>>> import numpy as np
>>> np.set_printoptions(precision=3, suppress=True, linewidth=120, sign=" ")
>>> X = np.load("arr.npy")
>>> X
array([[ 0,  3,  1,  0,  3,  0,  1,  0],
       [ 2,  2,  1,  0,  0,  3,  1,  1],
       [ 0,  1,  2,  2,  2,  0,  2,  0],
       [ 1,  1,  2,  2,  1,  3,  3,  0],
       [ 2,  1,  0,  2,  0,  2,  3,  1],
       [ 1,  2,  1,  0,  0,  1,  0,  1]])
>>> X.ravel(order="F")
array([ 0,  2,  0,  1,  2,  1,  3,  2,  1,  1,  1,  2,  1,  1,  2,  2,  0,  1,  0,  0,  2,  2,  2,  0,  3,  0,  2,  1,
        0,  0,  0,  3,  0,  3,  2,  1,  1,  1,  2,  3,  3,  0,  0,  1,  0,  0,  1,  1])
>>> X.reshape(-1, 2)
array([[ 0,  3],
       [ 1,  0],
       [ 3,  0],
       [ 1,  0],
       [ 2,  2],
       [ 1,  0],
       [ 0,  3],
       [ 1,  1],
       [ 0,  1],
       [ 2,  2],
       [ 2,  0],
       [ 2,  0],
       [ 1,  1],
       [ 2,  2],
       [ 1,  3],
       [ 3,  0],
       [ 2,  1],
       [ 0,  2],
       [ 0,  2],
       [ 3,  1],
       [ 1,  2],
       [ 1,  0],
       [ 0,  1],
       [ 0,  1]])
>>> blk = X.reshape(6, 2, -1)
>>> blk[:, 0]
array([[ 0,  3,  1,  0],
       [ 2,  2,  1,  0],
       [ 0,  1,  2,  2],
       [ 1,  1,  2,  2],
       [ 2,  1,  0,  2],
       [ 1,  2,  1,  0]])
>>> np.einsum("ihd,ihd->ih", blk, blk)
array([[ 10,  10],
       [  9,  11],
       [  9,   8],
       [ 10,  19],
       [  9,  14],
       [  6,   2]])
>>> blk.sum(axis=1)
array([[ 3,  3,  2,  0],
       [ 2,  5,  2,  1],
       [ 2,  1,  4,  2],
       [ 2,  4,  5,  2],
       [ 2,  3,  3,  3],
       [ 1,  3,  1,  1]])
>>> f, g = X[2], X[5]
>>> f @ g
np.int64(4)
>>> p = (f @ g) / (f @ f) * f
>>> (g - p) @ f
np.float64(0.0)
>>> p
array([ 0.   ,  0.235,  0.471,  0.471,  0.471,  0.   ,  0.471,  0.   ])
>>> F = np.loadtxt("out18.csv", delimiter=",")
>>> F
array([[ 0.197, -0.604,  0.43 , -0.09 , -0.753, -0.872],
       [ 0.09 , -0.735, -0.159,  0.909,  0.834,  0.388],
       [ 0.999, -1.   ,  0.995, -0.226, -0.999, -0.929],
       [-0.558,  0.67 , -0.03 , -0.493, -0.345, -0.515],
       [-0.04 ,  0.462, -0.129, -0.09 ,  0.901,  0.998],
       [ 0.77 , -0.966,  0.653,  0.354, -0.915, -0.98 ],
       [-0.909,  0.03 , -0.119,  0.872,  0.363, -0.985],
       [-0.478,  0.933, -0.876,  0.38 ,  0.922,  0.592],
       [-0.43 , -0.827,  0.478,  0.824,  0.217, -0.629],
       [ 0.345,  0.958, -0.985,  0.867,  0.999,  0.999],
       [-0.927,  0.992, -0.422, -0.909,  0.139,  0.598],
       [-0.31 ,  0.851, -0.207, -0.706,  0.551,  0.978],
       [-0.774,  0.604, -0.731,  0.872,  0.827, -0.894],
       [ 0.958, -0.987,  0.992, -0.992, -1.   , -0.264],
       [ 0.282, -0.944,  0.686,  0.454, -0.943, -0.998],
       [-0.975,  0.98 , -0.97 ,  0.978,  0.998,  0.119],
       [-1.   ,  1.   , -0.991,  0.997,  1.   , -0.938],
       [ 0.207, -0.74 , -0.139,  0.862,  0.578, -0.414],
       [-0.38 ,  0.635, -0.629,  0.604,  0.945,  0.941],
       [-0.973,  0.988, -0.9  ,  0.604,  0.898, -0.905],
       [-0.991,  1.   , -0.997,  0.969,  1.   ,  0.996],
       [-0.89 , -0.235, -0.336,  0.959,  0.565, -0.995],
       [ 0.168,  0.686, -0.774,  0.405,  0.876,  0.8  ],
       [-0.664, -0.946,  0.235,  0.975, -0.845, -1.   ],
       [ 0.3  ,  0.1  ,  0.551, -0.874, -0.786,  0.611],
       [ 0.493, -0.879,  0.544,  0.43 , -0.119,  0.38 ],
       [ 0.43 , -0.986,  0.909,  0.558, -0.523,  0.414],
       [ 0.996, -0.766,  0.371, -0.95 , -0.735,  0.998],
       [ 0.501, -0.744,  0.653, -0.544, -0.945, -0.937],
       [ 0.558,  0.565, -0.735,  0.1  ,  0.686,  0.68 ],
       [ 0.766,  0.01 ,  0.207, -0.827, -0.592,  0.843],
       [ 0.927, -0.438,  0.336, -0.774,  0.327,  1.   ],
       [ 0.789,  0.592,  0.43 , -0.982, -0.592,  0.998]])
>>> th = np.radians(135)
>>> Rm = np.eye(6)
>>> Rm[1, 1] = Rm[3, 3] = np.cos(th)
>>> Rm[1, 3], Rm[3, 1] = -np.sin(th), np.sin(th)
>>> Rm
array([[ 1.   ,  0.   ,  0.   ,  0.   ,  0.   ,  0.   ],
       [ 0.   , -0.707,  0.   , -0.707,  0.   ,  0.   ],
       [ 0.   ,  0.   ,  1.   ,  0.   ,  0.   ,  0.   ],
       [ 0.   ,  0.707,  0.   , -0.707,  0.   ,  0.   ],
       [ 0.   ,  0.   ,  0.   ,  0.   ,  1.   ,  0.   ],
       [ 0.   ,  0.   ,  0.   ,  0.   ,  0.   ,  1.   ]])
>>> out = F @ Rm.T
>>> np.abs(out - F).max(axis=0)
array([ 0.   ,  2.412,  0.   ,  2.333,  0.   ,  0.   ])
>>> np.linalg.svd(F, compute_uv=False), np.linalg.svd(out, compute_uv=False)
(array([ 7.678,  5.635,  3.391,  1.829,  1.425,  0.859]), array([ 7.678,  5.635,  3.391,  1.829,  1.425,  0.859]))
>>> round(float(np.linalg.det(Rm)), 3), np.round(np.trace(Rm), 3)
(1.0, np.float64(2.586))
>>> np.allclose(np.linalg.norm(F, axis=1), np.linalg.norm(out, axis=1))
True
>>> D = np.linalg.norm(F[:, None] - F[None], axis=-1)
>>> (D + 1e9 * np.eye(33)).round(6).argmin(axis=1)
array([ 28,  17,   5,  10,  11,  14,  21,  18,  17,  22,  11,   4,  19,   2,   5,  20,  19,   1,   7,  16,  15,   6,
        29,  14,  30,  26,  25,  30,   0,  22,  32,  30,  30])
>>> D.shape
(33, 33)
>>> D[17].round(6).argsort(kind="stable")[:4]
array([ 17,   1,   8,  21])
>>> D[:5, :5]
array([[ 0.   ,  2.341,  1.096,  1.691,  2.782],
       [ 2.341,  0.   ,  2.934,  2.565,  1.681],
       [ 1.096,  2.934,  0.   ,  2.633,  3.438],
       [ 1.691,  2.565,  2.633,  0.   ,  2.08 ],
       [ 2.782,  1.681,  3.438,  2.08 ,  0.   ]])
>>> Xc = F - F.mean(axis=0)
>>> U, sig, Vh = np.linalg.svd(Xc, full_matrices=False)
>>> np.searchsorted(np.cumsum(sig ** 2) / (sig ** 2).sum(), 0.9) + 1
np.int64(3)
>>> np.round(Xc.mean(axis=0), 3) + 0
array([ 0.,  0.,  0.,  0.,  0.,  0.])
>>> np.linalg.matrix_rank(Xc)
np.int64(6)
>>> sig ** 2 / (sig ** 2).sum()
array([ 0.545,  0.296,  0.102,  0.031,  0.019,  0.007])
>>> E = -1 * np.eye(5) + np.eye(5, k=1)
>>> E
array([[-1.,  1.,  0.,  0.,  0.],
       [ 0., -1.,  1.,  0.,  0.],
       [ 0.,  0., -1.,  1.,  0.],
       [ 0.,  0.,  0., -1.,  1.],
       [ 0.,  0.,  0.,  0., -1.]])
>>> x = np.array([1, 0, 0, 2, 3])
>>> target = E @ x
>>> beta, lr = np.zeros(5), 1 / np.linalg.norm(E, 2) ** 2
>>> for i in range(60):
...     beta -= lr * E.T @ (E @ beta - target)
...     if i % 10 == 0: print(i, round(np.linalg.norm(E @ beta - target), 3))
... 
0 2.32
10 0.427
20 0.314
30 0.251
40 0.201
50 0.161
>>> round(np.linalg.cond(E), 3)
np.float64(6.742)
>>> beta
array([ 0.724, -0.254, -0.211,  1.849,  2.921])
>>> E @ E
array([[ 1., -2.,  1.,  0.,  0.],
       [ 0.,  1., -2.,  1.,  0.],
       [ 0.,  0.,  1., -2.,  1.],
       [ 0.,  0.,  0.,  1., -2.],
       [ 0.,  0.,  0.,  0.,  1.]])
>>> np.prod(np.diag(E)), round(float(np.linalg.det(E)), 3)
(np.float64(-1.0), -1.0)
>>> W0 = np.loadtxt("m.csv", delimiter=",")
>>> W0
array([[ 0., -5.,  7., -1., -7.,  4., -4.,  7.],
       [ 5.,  0., -2.,  4.,  3., -6.,  7., -4.],
       [-7.,  2.,  0.,  3., -4.,  4., -3.,  1.],
       [ 1., -4., -3.,  0., -2.,  3.,  6.,  3.],
       [ 7., -3.,  4.,  2.,  0.,  6.,  7., -2.],
       [-4.,  6., -4., -3., -6.,  0.,  6., -9.],
       [ 4., -7.,  3., -6., -7., -6.,  0.,  2.],
       [-7.,  4., -1., -3.,  2.,  9., -2.,  0.]])
>>> x = np.array([1, 2, 2, 1, 1, 1, 2, 1])
>>> np.linalg.svd(W0, compute_uv=False)
array([ 20.349,  20.349,  13.726,  13.726,   7.072,   7.072,   1.213,   1.213])
>>> q = np.linalg.solve(np.eye(8) - W0, np.eye(8) + W0)
>>> round(np.linalg.det(q), 3)
np.float64(1.0)
>>> np.round(q @ q.T, 3) + 0
array([[ 1.,  0.,  0.,  0.,  0.,  0.,  0.,  0.],
       [ 0.,  1.,  0.,  0.,  0.,  0.,  0.,  0.],
       [ 0.,  0.,  1.,  0.,  0.,  0.,  0.,  0.],
       [ 0.,  0.,  0.,  1.,  0.,  0.,  0.,  0.],
       [ 0.,  0.,  0.,  0.,  1.,  0.,  0.,  0.],
       [ 0.,  0.,  0.,  0.,  0.,  1.,  0.,  0.],
       [ 0.,  0.,  0.,  0.,  0.,  0.,  1.,  0.],
       [ 0.,  0.,  0.,  0.,  0.,  0.,  0.,  1.]])
>>> out = W0 / np.linalg.norm(W0, axis=1, keepdims=True)
>>> gram = out @ out.T
>>> (np.abs(gram) > 0.9).astype(int)
array([[ 1,  0,  0,  0,  0,  0,  0,  0],
       [ 0,  1,  0,  0,  0,  0,  0,  0],
       [ 0,  0,  1,  0,  0,  0,  0,  0],
       [ 0,  0,  0,  1,  0,  0,  0,  0],
       [ 0,  0,  0,  0,  1,  0,  0,  0],
       [ 0,  0,  0,  0,  0,  1,  0,  0],
       [ 0,  0,  0,  0,  0,  0,  1,  0],
       [ 0,  0,  0,  0,  0,  0,  0,  1]])
>>> np.linalg.norm(out, axis=1)
array([ 1.,  1.,  1.,  1.,  1.,  1.,  1.,  1.])
>>> x = np.array([-1, 1, 2, -1, 0, 1, 2, -2])
>>> target = W0 @ x
>>> target
array([-8.,  3.,  2., -2., 20., 35., -9., 17.])
>>> np.round(np.linalg.solve(W0, W0[:, 3]), 3) + 0
array([ 0.,  0.,  0.,  1.,  0.,  0.,  0.,  0.])
>>> np.round(np.linalg.solve(W0, target), 3) + 0
array([-1.,  1.,  2., -1.,  0.,  1.,  2., -2.])
>>> Z = np.array([[-1, -2, -1, 1, 2, -2, 2, 0],
...     [0, 1, -2, -2, -1, 0, -1, 0],
...     [0, 2, 1, -1, 2, -2, -1, -1]])
>>> data = np.repeat(Z, 41 // 3, axis=0)
>>> rng = np.random.default_rng(653901)
>>> data = data + 0.1 * rng.normal(size=data.shape)
>>> data.round(3) + 0
array([[-0.985, -2.03 , -0.894,  1.009,  1.948, -1.883,  1.946,  0.039],
       [-1.028, -1.88 , -0.999,  1.07 ,  1.812, -1.876,  1.821, -0.161],
       [-1.027, -1.83 , -1.069,  1.054,  1.941, -2.295,  1.901, -0.06 ],
       [-1.055, -1.805, -1.087,  0.793,  1.939, -1.779,  2.009, -0.169],
       [-0.906, -2.013, -1.   ,  0.951,  2.045, -2.061,  2.044, -0.031],
       [-1.017, -1.836, -0.806,  0.999,  1.995, -1.975,  1.987,  0.185],
       [-0.92 , -2.096, -1.051,  1.24 ,  2.068, -2.013,  1.864, -0.027],
       [-0.794, -2.048, -0.934,  1.192,  2.079, -2.034,  1.996, -0.06 ],
       [-0.921, -1.848, -0.995,  1.01 ,  1.977, -2.191,  2.115, -0.062],
       [-1.171, -2.018, -0.966,  1.095,  1.931, -1.885,  1.876, -0.086],
       [-1.186, -1.981, -1.008,  0.952,  1.799, -1.918,  2.022, -0.007],
       [-1.032, -1.946, -1.   ,  0.923,  1.964, -1.937,  1.943, -0.119],
       [-0.998, -2.057, -0.995,  0.849,  2.046, -2.059,  1.897, -0.063],
       [-0.116,  1.   , -1.742, -1.82 , -1.096,  0.147, -0.951,  0.091],
       [-0.029,  0.967, -2.021, -2.188, -1.104, -0.042, -0.972, -0.096],
       [-0.082,  0.907, -1.946, -1.834, -1.132, -0.035, -0.99 ,  0.028],
       [ 0.001,  0.753, -2.093, -2.023, -0.987,  0.086, -0.846, -0.104],
       [ 0.067,  0.867, -1.916, -1.912, -1.146, -0.036, -1.003, -0.197],
       [-0.017,  0.906, -2.077, -1.877, -0.979,  0.046, -1.047,  0.059],
       [-0.091,  0.908, -1.959, -2.005, -1.117,  0.039, -0.925,  0.   ],
       [-0.054,  0.977, -2.087, -2.035, -0.945, -0.043, -0.99 ,  0.122],
       [ 0.054,  0.952, -1.854, -1.918, -1.017, -0.127, -1.083,  0.038],
       [ 0.048,  1.02 , -2.042, -2.155, -1.251, -0.049, -0.913,  0.042],
       [ 0.1  ,  1.061, -1.817, -1.783, -1.23 , -0.001, -1.045,  0.067],
       [ 0.105,  1.154, -1.902, -1.964, -0.82 , -0.011, -1.077,  0.107],
       [ 0.056,  1.185, -2.202, -1.984, -1.176, -0.008, -1.083, -0.02 ],
       [-0.005,  2.026,  1.038, -0.918,  1.866, -1.876, -0.908, -1.036],
       [-0.092,  2.218,  1.008, -0.91 ,  2.204, -2.094, -1.043, -0.918],
       [ 0.05 ,  1.765,  1.13 , -1.158,  1.91 , -1.976, -1.222, -1.087],
       [ 0.05 ,  2.12 ,  1.096, -0.853,  1.939, -2.091, -0.96 , -0.914],
       [-0.006,  2.227,  0.883, -0.976,  1.911, -1.976, -0.926, -0.923],
       [ 0.165,  2.032,  0.932, -1.004,  2.112, -1.999, -1.065, -1.012],
       [-0.036,  1.86 ,  1.098, -0.987,  2.013, -2.078, -0.906, -1.076],
       [ 0.203,  2.058,  1.104, -1.053,  2.011, -1.946, -1.049, -1.032],
       [-0.063,  1.985,  1.019, -0.958,  2.098, -2.168, -1.025, -0.897],
       [ 0.135,  1.896,  0.879, -0.787,  2.129, -2.007, -0.938, -1.249],
       [ 0.242,  2.021,  1.125, -1.044,  1.91 , -1.931, -0.882, -1.018],
       [ 0.165,  2.001,  1.158, -0.907,  1.989, -2.091, -1.009, -0.876],
       [-0.032,  2.003,  0.963, -0.848,  1.87 , -1.888, -0.941, -0.88 ]])
>>> x = np.array([-1, 1, 1, 1, -3, 0, 0, -2])
>>> target = data @ x
>>> np.round(np.linalg.pinv(data) @ data, 3) + 0
array([[ 1.,  0.,  0.,  0.,  0.,  0.,  0.,  0.],
       [ 0.,  1.,  0.,  0.,  0.,  0.,  0.,  0.],
       [ 0.,  0.,  1.,  0.,  0.,  0.,  0.,  0.],
       [ 0.,  0.,  0.,  1.,  0.,  0.,  0.,  0.],
       [ 0.,  0.,  0.,  0.,  1.,  0.,  0.,  0.],
       [ 0.,  0.,  0.,  0.,  0.,  1.,  0.,  0.],
       [ 0.,  0.,  0.,  0.,  0.,  0.,  1.,  0.],
       [ 0.,  0.,  0.,  0.,  0.,  0.,  0.,  1.]])
>>> target = target + 0.3 * rng.normal(size=39)
>>> target
array([-6.87 , -5.903, -6.007, -6.63 , -7.068, -6.969, -6.869, -7.398, -6.968, -6.316, -6.243, -6.871, -7.403,  0.165,
        0.669,  0.52 , -0.089,  0.671,  0.151,  0.312, -0.597,  0.132,  0.03 ,  0.86 , -0.379,  0.409, -1.031, -2.325,
       -1.642, -1.379, -2.118, -2.811, -2.636, -1.735, -1.852, -1.794, -1.659, -1.775, -1.483])
>>> beta, *_ = np.linalg.lstsq(data, target)
>>> round(float(np.linalg.norm(target - data @ beta)), 3)
1.626
>>> beta.round()
array([-1.,  1.,  1.,  1., -3., -0., -1., -2.])
>>> arr = np.array([[0, 0, 0, 0, 0, 5],
...     [0, 1, 0, 0, 0, 0],
...     [0, 0, 0, 4, 0, 0],
...     [5, 0, 0, 0, 0, 0],
...     [0, 0, 0, 0, 3, 0],
...     [0, 0, 0, 0, 0, 0]])
>>> np.allclose(arr, arr.T)
False
>>> (arr + arr.T) / 2
array([[ 0. ,  0. ,  0. ,  2.5,  0. ,  2.5],
       [ 0. ,  1. ,  0. ,  0. ,  0. ,  0. ],
       [ 0. ,  0. ,  0. ,  2. ,  0. ,  0. ],
       [ 2.5,  0. ,  2. ,  0. ,  0. ,  0. ],
       [ 0. ,  0. ,  0. ,  0. ,  3. ,  0. ],
       [ 2.5,  0. ,  0. ,  0. ,  0. ,  0. ]])
>>> (arr - arr.T) / 2
array([[ 0. ,  0. ,  0. , -2.5,  0. ,  2.5],
       [ 0. ,  0. ,  0. ,  0. ,  0. ,  0. ],
       [ 0. ,  0. ,  0. ,  2. ,  0. ,  0. ],
       [ 2.5,  0. , -2. ,  0. ,  0. ,  0. ],
       [ 0. ,  0. ,  0. ,  0. ,  0. ,  0. ],
       [-2.5,  0. ,  0. ,  0. ,  0. ,  0. ]])
>>> np.trace(arr)
np.int64(4)
>>> round(np.linalg.det(arr), 3)
np.float64(0.0)
>>> np.sort(np.abs(np.linalg.eigvals(arr)))
array([ 0.,  0.,  0.,  0.,  1.,  3.])
>>> np.allclose(arr @ arr.T, arr.T @ arr)
False
>>> np.linalg.matrix_power(arr, 3)
array([[   0,    0,    0,    0,    0,    0],
       [   0,    1,    0,    0,    0,    0],
       [   0,    0,    0,    0,    0,  100],
       [   0,    0,    0,    0,    0,    0],
       [   0,    0,    0,    0,   27,    0],
       [   0,    0,    0,    0,    0,    0]])
